$ python3 -q
>>> import numpy as np
>>> from numpy import linalg as LA
>>> np.set_printoptions(precision=1, suppress=True, linewidth=160, floatmode="fixed")
>>> M = np.load("mat.npy")
>>> M
array([[ -3.2,  12.4,   0.0],
       [ -2.0,  25.6,  -0.1],
       [  1.1,  10.3,   0.6],
       [  4.8,  -7.2,  -0.3],
       [  2.1,  -1.3,   0.3],
       [ -2.0,  -1.3,   0.8],
       [ -7.9,  33.4,  -1.1],
       [  7.2,  -5.8,   1.1],
       [  3.0,  27.2,  -0.1],
       [ -6.8,  15.0,   0.2],
       [ -2.2, -25.4,   0.7],
       [ -7.4,  52.8,  -1.0],
       [ -0.8,   0.9,   0.2],
       [  6.1, -22.8,   0.8],
       [ -1.8,  -4.4,   0.5],
       [  0.2,  34.7,   1.2],
       [  3.7,  19.6,   0.4],
       [ -0.1, -29.1,   0.9],
       [ -7.6,  -5.5,  -1.1],
       [  1.2,  20.9,   0.5],
       [ -3.8,  17.1,   0.0],
       [ -5.9,   7.6,   0.6],
       [ -1.2,   8.4,   0.8],
       [  1.9,   6.9,   1.6],
       [  7.8,  -8.6,  -0.8],
       [ -5.8,  -7.2,  -0.9]])
>>> # column 1 dominates
>>> W2 = M[[20, 25]].astype(float)
>>> for _ in range(6):
...     labels = LA.norm(M[:, None] - W2, axis=-1).argmin(axis=1)
...     W2 = np.array([M[labels == j].mean(axis=0) for j in range(2)])
... 
>>> labels
array([0, 0, 0, 1, 1, 1, 0, 1, 0, 0, 1, 0, 1, 1, 1, 0, 0, 1, 1, 0, 0, 0, 0, 0, 1, 1])
>>> W2
array([[-1.9, 20.8,  0.3],
       [ 0.6, -9.8,  0.2]])
>>> W2[1] - W2[0]
array([  2.6, -30.7,  -0.1])
>>> rng = np.random.default_rng(63956)
>>> M2 = M + rng.integers(-2, 3, (26, 2)) @ rng.integers(-2, 3, (2, 3))
>>> M2
array([[ -1.2,   9.4,  -4.0],
       [  0.0,  21.6,  -4.1],
       [  3.1,   8.3,  -3.4],
       [  3.8,  -5.2,   1.7],
       [  2.1,  -1.3,   0.3],
       [ -4.0,   2.7,   4.8],
       [ -5.9,  30.4,  -5.1],
       [  9.2, -10.8,  -2.9],
       [  1.0,  33.2,   3.9],
       [ -6.8,  15.0,   0.2],
       [ -1.2, -29.4,  -1.3],
       [ -8.4,  54.8,   1.0],
       [ -1.8,   1.9,   2.2],
       [  8.1, -26.8,  -3.2],
       [  0.2,  -7.4,  -3.5],
       [ -1.8,  37.7,   5.2],
       [  3.7,  18.6,   0.4],
       [ -2.1, -27.1,   4.9],
       [ -8.6,  -3.5,   0.9],
       [  3.2,  18.9,  -3.5],
       [ -2.8,  15.1,  -2.0],
       [ -6.9,   9.6,   2.6],
       [  0.8,   4.4,  -3.2],
       [  3.9,   2.9,  -2.4],
       [  5.8,  -4.6,   3.2],
       [ -5.8,  -7.2,  -0.9]])
>>> np.round(LA.svd(M2 - M, compute_uv=False), 1) + 0
array([23.7,  3.8,  0.0])
>>> theta = np.radians(135)
>>> Rm = np.eye(3)
>>> Rm[2, 2] = Rm[1, 1] = np.cos(theta)
>>> Rm[2, 1], Rm[1, 2] = -np.sin(theta), np.sin(theta)
>>> Rm
array([[ 1.0,  0.0,  0.0],
       [ 0.0, -0.7,  0.7],
       [ 0.0, -0.7, -0.7]])
>>> M2 = M @ Rm.T
>>> np.abs(M2 - M).max(axis=0)
array([ 0.0, 90.8, 35.6])
>>> round(float(LA.det(Rm)), 1), round(np.trace(Rm), 1)
(1.0, np.float64(-0.4))
>>> np.allclose(LA.norm(M, axis=1), LA.norm(M2, axis=1))
True
>>> X = np.load("arr.npy")
>>> X
array([[ 1,  0,  0,  0,  0,  0,  0,  0],
       [ 3,  1,  0,  0,  0,  0,  0,  0],
       [-2,  3,  1,  0,  0,  0,  0,  0],
       [ 0,  2, -1,  1,  0,  0,  0,  0],
       [-2, -3,  1,  0,  1,  0,  0,  0],
       [ 0,  0,  0,  1, -1,  1,  0,  0],
       [-1, -3,  1,  2,  3,  2,  1,  0],
       [ 3,  1,  0,  0,  0,  1,  2,  1]])
>>> # triangular
>>> np.prod(np.diag(X)), round(LA.det(X), 1)
(np.int64(1), np.float64(1.0))
>>> LA.matrix_rank(X - X[0, 0] * np.eye(8))
np.int64(6)
>>> T = np.stack([X, 4 * X, X[::-1]])
>>> LA.matrix_rank(T.reshape(3, -1))
np.int64(2)
>>> (T @ X.T).shape
(3, 8, 8)
>>> LA.norm(T, axis=(1, 2))
array([ 9.7, 38.8,  9.7])
>>> np.diff(X, axis=0)
array([[ 2,  1,  0,  0,  0,  0,  0,  0],
       [-5,  2,  1,  0,  0,  0,  0,  0],
       [ 2, -1, -2,  1,  0,  0,  0,  0],
       [-2, -5,  2, -1,  1,  0,  0,  0],
       [ 2,  3, -1,  1, -2,  1,  0,  0],
       [-1, -3,  1,  1,  4,  1,  1,  0],
       [ 4,  4, -1, -2, -3, -1,  1,  1]])
>>> X.shape
(8, 8)
>>> np.count_nonzero(X)
np.int64(28)
>>> np.abs(X).max()
np.int64(3)
>>> LA.matrix_rank(X)
np.int64(8)
>>> M2 = X + rng.integers(-2, 3, (8, 7)) @ rng.integers(-2, 3, (7, 8))
>>> M2
array([[ -6,   2,   1,   2,  -6,  -3,  -6,   5],
       [  6,  -6,  -2,  -1,  -5,  -1,   2,   5],
       [ -1,  -2,   5,   1,   0,  -5,   4,   3],
       [ 11,  -4,  -5,  -1,   1,   0,   4,   8],
       [  9,  -8,  -7,  -3,  -3,   5,   1,   6],
       [ -5,   7,  10,   4,  13,  -2,   5, -10],
       [ -1,   4,   9,   5,  11,   2,   4,  -7],
       [  1,   4,   5,  -3,  -2,  11,  12,  -1]])
>>> LA.matrix_rank(M2 - X, tol=1e-8)
np.int64(7)
>>> np.abs(M2 - X).sum(axis=1)
array([32, 26, 23, 36, 43, 57, 36, 37])
>>> labels = rng.permutation(8)
>>> M2 = X[:, labels] * rng.choice([-1, 1], 8)
>>> M2
array([[ 0,  0, -1,  0,  0,  0,  0,  0],
       [ 0,  0, -3,  0,  0,  0,  0,  1],
       [ 1,  0,  2,  0,  0,  0,  0,  3],
       [-1,  0,  0,  1,  0,  0,  0,  2],
       [ 1,  0,  2,  0,  0,  0, -1, -3],
       [ 0,  1,  0,  1,  0,  0,  1,  0],
       [ 1,  2,  1,  2,  0, -1, -3, -3],
       [ 0,  1, -3,  0,  1, -2,  0,  1]])
>>> left, _, Vh = LA.svd(X.T @ M2)
>>> np.round(left @ Vh, 1) + 0
array([[ 0.0,  0.0, -1.0,  0.0,  0.0,  0.0,  0.0,  0.0],
       [ 0.0,  0.0,  0.0,  0.0,  0.0,  0.0,  0.0,  1.0],
       [ 1.0,  0.0,  0.0,  0.0,  0.0,  0.0,  0.0,  0.0],
       [ 0.0,  0.0,  0.0,  1.0,  0.0,  0.0,  0.0,  0.0],
       [ 0.0,  0.0,  0.0,  0.0,  0.0,  0.0, -1.0,  0.0],
       [ 0.0,  1.0,  0.0,  0.0,  0.0,  0.0,  0.0,  0.0],
       [ 0.0,  0.0,  0.0,  0.0,  0.0, -1.0,  0.0,  0.0],
       [ 0.0,  0.0,  0.0,  0.0,  1.0,  0.0,  0.0,  0.0]])
>>> J = np.loadtxt("test3.csv", delimiter=",")
>>> J
array([[ 0.3, -0.9],
       [-0.9, -0.3]])
>>> # orthonormal columns
>>> J.reshape(2, -1)
array([[ 0.3, -0.9],
       [-0.9, -0.3]])
>>> J.reshape(-1, 2)
array([[ 0.3, -0.9],
       [-0.9, -0.3]])
>>> T = J.reshape(2, 2, -1)
>>> np.swapaxes(T, 1, 2)[0]
array([[ 0.3, -0.9]])
>>> np.einsum("ihd,ihd->ih", T, T)
array([[0.1, 0.9],
       [0.9, 0.1]])
>>> T.sum(axis=1)
array([[-0.6],
       [-1.3]])
>>> np.einsum("ihd,jhd->hij", T, T).shape
(2, 2, 2)
>>> w, evecs = LA.eig(J)
>>> np.sort(LA.eigvals(J @ J))
array([1.0, 1.0])
>>> np.allclose(J @ J.T, J.T @ J)
True
>>> (J + J.T) / 2
array([[ 0.3, -0.9],
       [-0.9, -0.3]])
>>> np.round(J @ J, 1) + 0
array([[1.0, 0.0],
       [0.0, 1.0]])
>>> np.allclose(J, J.T)
True
>>> np.round(LA.matrix_power(J, 4), 1) + 0
array([[1.0, 0.0],
       [0.0, 1.0]])
>>> round(float(LA.det(J.T)), 1)
-1.0
>>> round(LA.det(2 * J), 1), round(float(LA.det(J)), 1)
(np.float64(-4.0), -1.0)
>>> np.einsum("ij,ji->", J, J)
np.float64(2.0)
>>> round(LA.eigvals(J).sum().real, 1)
np.float64(0.0)
>>> F = np.minimum.outer(np.arange(1, 8), np.arange(1, 8)) * 4
>>> F
array([[ 4,  4,  4,  4,  4,  4,  4],
       [ 4,  8,  8,  8,  8,  8,  8],
       [ 4,  8, 12, 12, 12, 12, 12],
       [ 4,  8, 12, 16, 16, 16, 16],
       [ 4,  8, 12, 16, 20, 20, 20],
       [ 4,  8, 12, 16, 20, 24, 24],
       [ 4,  8, 12, 16, 20, 24, 28]])
>>> Lm = LA.cholesky(F)
>>> np.diag(Lm) ** 2
array([4.0, 4.0, 4.0, 4.0, 4.0, 4.0, 4.0])
>>> LA.eigvalsh(F).min() > 0
np.True_
>>> Lm @ Lm.T
array([[ 4.0,  4.0,  4.0,  4.0,  4.0,  4.0,  4.0],
       [ 4.0,  8.0,  8.0,  8.0,  8.0,  8.0,  8.0],
       [ 4.0,  8.0, 12.0, 12.0, 12.0, 12.0, 12.0],
       [ 4.0,  8.0, 12.0, 16.0, 16.0, 16.0, 16.0],
       [ 4.0,  8.0, 12.0, 16.0, 20.0, 20.0, 20.0],
       [ 4.0,  8.0, 12.0, 16.0, 20.0, 24.0, 24.0],
       [ 4.0,  8.0, 12.0, 16.0, 20.0, 24.0, 28.0]])
>>> np.prod(np.diag(Lm)) ** 2, np.round(LA.det(F), 1)
(np.float64(16384.0), np.float64(16384.0))
>>> Lm
array([[2.0, 0.0, 0.0, 0.0, 0.0, 0.0, 0.0],
       [2.0, 2.0, 0.0, 0.0, 0.0, 0.0, 0.0],
       [2.0, 2.0, 2.0, 0.0, 0.0, 0.0, 0.0],
       [2.0, 2.0, 2.0, 2.0, 0.0, 0.0, 0.0],
       [2.0, 2.0, 2.0, 2.0, 2.0, 0.0, 0.0],
       [2.0, 2.0, 2.0, 2.0, 2.0, 2.0, 0.0],
       [2.0, 2.0, 2.0, 2.0, 2.0, 2.0, 2.0]])
>>> Q, Rm = LA.qr(F)
>>> np.round(abs(Rm[0, 0]), 1), np.round(LA.norm(F[:, 0]), 1)
(np.float64(10.6), np.float64(10.6))
>>> np.trace(Q @ Q.T)
np.float64(7.0)
>>> Q.round(1) + 0
array([[-0.4,  0.9,  0.0,  0.0,  0.0,  0.0,  0.0],
       [-0.4, -0.2,  0.9,  0.0,  0.0,  0.0,  0.0],
       [-0.4, -0.2, -0.2,  0.9,  0.0,  0.0,  0.0],
       [-0.4, -0.2, -0.2, -0.2,  0.9,  0.0,  0.0],
       [-0.4, -0.2, -0.2, -0.2, -0.3,  0.8,  0.0],
       [-0.4, -0.2, -0.2, -0.2, -0.3, -0.4, -0.7],
       [-0.4, -0.2, -0.2, -0.2, -0.3, -0.4,  0.7]])
>>> np.abs(np.diag(Rm))
array([10.6,  3.7,  3.7,  3.6,  3.5,  3.3,  2.8])
>>> Q @ Rm
array([[ 4.0,  4.0,  4.0,  4.0,  4.0,  4.0,  4.0],
       [ 4.0,  8.0,  8.0,  8.0,  8.0,  8.0,  8.0],
       [ 4.0,  8.0, 12.0, 12.0, 12.0, 12.0, 12.0],
       [ 4.0,  8.0, 12.0, 16.0, 16.0, 16.0, 16.0],
       [ 4.0,  8.0, 12.0, 16.0, 20.0, 20.0, 20.0],
       [ 4.0,  8.0, 12.0, 16.0, 20.0, 24.0, 24.0],
       [ 4.0,  8.0, 12.0, 16.0, 20.0, 24.0, 28.0]])
>>> labels = rng.permutation(7)
>>> labels
array([5, 4, 6, 0, 1, 3, 2])
>>> M2 = F[labels][:, labels]
>>> M2
array([[24, 20, 24,  4,  8, 16, 12],
       [20, 20, 20,  4,  8, 16, 12],
       [24, 20, 28,  4,  8, 16, 12],
       [ 4,  4,  4,  4,  4,  4,  4],
       [ 8,  8,  8,  4,  8,  8,  8],
       [16, 16, 16,  4,  8, 16, 12],
       [12, 12, 12,  4,  8, 12, 12]])
>>> np.allclose(M2, F)
False
>>> round(float(LA.det(M2)), 1), round(float(LA.det(F[labels])), 1)
(16384.0, 16384.0)
>>> Lm = LA.cholesky(M2)
>>> Lm @ Lm.T
array([[24.0, 20.0, 24.0,  4.0,  8.0, 16.0, 12.0],
       [20.0, 20.0, 20.0,  4.0,  8.0, 16.0, 12.0],
       [24.0, 20.0, 28.0,  4.0,  8.0, 16.0, 12.0],
       [ 4.0,  4.0,  4.0,  4.0,  4.0,  4.0,  4.0],
       [ 8.0,  8.0,  8.0,  4.0,  8.0,  8.0,  8.0],
       [16.0, 16.0, 16.0,  4.0,  8.0, 16.0, 12.0],
       [12.0, 12.0, 12.0,  4.0,  8.0, 12.0, 12.0]])
>>> Lm.round(1) + 0
array([[4.9, 0.0, 0.0, 0.0, 0.0, 0.0, 0.0],
       [4.1, 1.8, 0.0, 0.0, 0.0, 0.0, 0.0],
       [4.9, 0.0, 2.0, 0.0, 0.0, 0.0, 0.0],
       [0.8, 0.4, 0.0, 1.8, 0.0, 0.0, 0.0],
       [1.6, 0.7, 0.0, 1.3, 1.7, 0.0, 0.0],
       [3.3, 1.5, 0.0, 0.4, 0.6, 1.6, 0.0],
       [2.4, 1.1, 0.0, 0.9, 1.2, 0.8, 1.4]])
>>> round(float(np.prod(np.diag(Lm)) ** 2), 1), round(float(LA.det(M2)), 1)
(16384.0, 16384.0)
>>> LA.eigvalsh(M2).min() > 0
np.True_
>>> M2 / np.sqrt(np.outer(np.diag(M2), np.diag(M2)))
array([[1.0, 0.9, 0.9, 0.4, 0.6, 0.8, 0.7],
       [0.9, 1.0, 0.8, 0.4, 0.6, 0.9, 0.8],
       [0.9, 0.8, 1.0, 0.4, 0.5, 0.8, 0.7],
       [0.4, 0.4, 0.4, 1.0, 0.7, 0.5, 0.6],
       [0.6, 0.6, 0.5, 0.7, 1.0, 0.7, 0.8],
       [0.8, 0.9, 0.8, 0.5, 0.7, 1.0, 0.9],
       [0.7, 0.8, 0.7, 0.6, 0.8, 0.9, 1.0]])
>>> m1 = np.loadtxt("run14.csv", delimiter=",")
>>> m1
array([[ 8.0, -9.0,  1.0],
       [ 0.0, -4.0, -6.0],
       [ 0.0,  0.0,  3.0]])
>>> M2 = LA.inv(m1)
>>> np.allclose(M2, m1.T)
False
>>> (np.abs(M2) > 1e-9).astype(int)
array([[1, 1, 1],
       [0, 1, 1],
       [0, 0, 1]])
>>> round(LA.det(m1) * LA.det(M2), 1)
np.float64(1.0)
>>> Q, _ = LA.qr(np.array([[0.8, 0.4, 0.0, 0.3],
...     [-0.6, -1.3, 0.4, -0.7],
...     [-0.6, -0.9, 0.3, 0.9],
...     [1.3, -2.3, -0.7, -1.3]]))
>>> feats = Q[:, :4]
>>> feats.round(1) + 0
array([[-0.5,  0.3, -0.8,  0.1],
       [ 0.3, -0.6, -0.5, -0.6],
       [ 0.3, -0.4, -0.2,  0.8],
       [-0.7, -0.6,  0.2,  0.0]])
>>> # columns are unit length and at right angles
>>> x0 = np.array([0, 3, 2, -3])
>>> np.round(feats.T @ (feats @ x0), 1) + 0
array([ 0.0,  3.0,  2.0, -3.0])
>>> round(LA.det(feats), 1)
np.float64(-1.0)
>>> [p for p in range(1, 25) if np.allclose(LA.matrix_power(feats, p), np.eye(4))]
[]
>>> np.abs(LA.eigvals(feats))
array([1.0, 1.0, 1.0, 1.0])
>>> np.sort(np.abs(np.degrees(np.angle(LA.eigvals(feats)))))
array([  0.0, 126.9, 126.9, 180.0])
>>> np.round(LA.inv(feats), 1) + 0
array([[-0.5,  0.3,  0.3, -0.7],
       [ 0.3, -0.6, -0.4, -0.6],
       [-0.8, -0.5, -0.2,  0.2],
       [ 0.1, -0.6,  0.8,  0.0]])
>>> f, v = feats[1], feats[3]
>>> round(f @ v, 1)
np.float64(0.0)
>>> p = (f @ v) / (f @ f) * f
>>> (v - p) @ f
np.float64(0.0)
>>> p.round(1) + 0
array([0.0, 0.0, 0.0, 0.0])
>>> np.round(LA.norm(f + v) ** 2 + LA.norm(f - v) ** 2, 1)
np.float64(4.0)
>>> LA.matrix_rank(np.outer(f, v))
np.int64(1)
>>> labels = rng.permutation(4)
>>> labels
array([3, 1, 2, 0])
>>> M2 = feats[labels][:, labels]
>>> np.allclose(M2, feats)
False
>>> round(float(np.trace(M2)), 1)
-1.2
>>> M2.round(1) + 0
array([[ 0.0, -0.6,  0.2, -0.7],
       [-0.6, -0.6, -0.5,  0.3],
       [ 0.8, -0.4, -0.2,  0.3],
       [ 0.1,  0.3, -0.8, -0.5]])
>>> np.round(np.diag(M2), 1) + 0
array([ 0.0, -0.6, -0.2, -0.5])
>>> x0 = np.array([0, 1, 2, 3])
>>> target = feats @ x0
>>> target
array([-1.0, -3.2,  1.6, -0.2])
>>> np.round(LA.solve(feats, target), 1) + 0
array([0.0, 1.0, 2.0, 3.0])
>>> np.round(LA.solve(feats, feats[:, 0]), 1) + 0
array([1.0, 0.0, 0.0, 0.0])
>>> np.round(LA.solve(feats, target + feats[:, 2]), 1) + 0
array([0.0, 1.0, 3.0, 3.0])
>>> sv = 5 * 0.2 ** np.arange(3)
>>> Q, _ = LA.qr(np.array([[-2.2, -0.1, 0.4], [-0.9, 1.1, -1.8], [0.1, 0.2, -1.0]]))
>>> A = rng.normal(size=(26, 3)) * sv @ Q
>>> A.round(1) + 0
array([[  1.8,  -1.0,   0.0],
       [ -4.6,   3.7,   0.9],
       [ -0.7,   2.0,   0.3],
       [ 11.4,  -4.9,  -1.6],
       [ -4.5,   1.7,   0.3],
       [ -3.7,   0.0,   0.2],
       [  1.5,   1.1,   0.6],
       [ -1.0,   1.2,   0.1],
       [  8.0,  -2.2,  -0.6],
       [ -2.8,   0.6,   0.0],
       [ -3.3,   0.8,   0.1],
       [ -4.5,   2.1,   0.4],
       [-10.8,   4.1,   1.2],
       [ -4.9,   3.3,   0.5],
       [ -9.3,   3.1,   1.1],
       [  1.7,  -0.5,  -0.3],
       [  5.7,  -1.7,  -0.6],
       [ -0.7,  -0.1,  -0.2],
       [  6.4,  -2.9,  -0.8],
       [  5.0,  -2.1,  -0.6],
       [  2.6,  -1.4,  -0.3],
       [  2.7,  -2.2,  -0.9],
       [ -1.5,   0.9,   0.2],
       [ -6.4,  -0.1,   0.4],
       [  3.5,  -1.4,  -0.7],
       [  2.7,  -0.7,  -0.1]])
>>> cen = A - A.mean(axis=0)
>>> evecs = LA.svd(cen)[2][:1]
>>> M2 = cen - cen @ evecs.T @ evecs
>>> (cen @ evecs.T).std(axis=0)
array([5.6])
>>> M2.std(axis=0)
array([0.3, 0.8, 0.2])
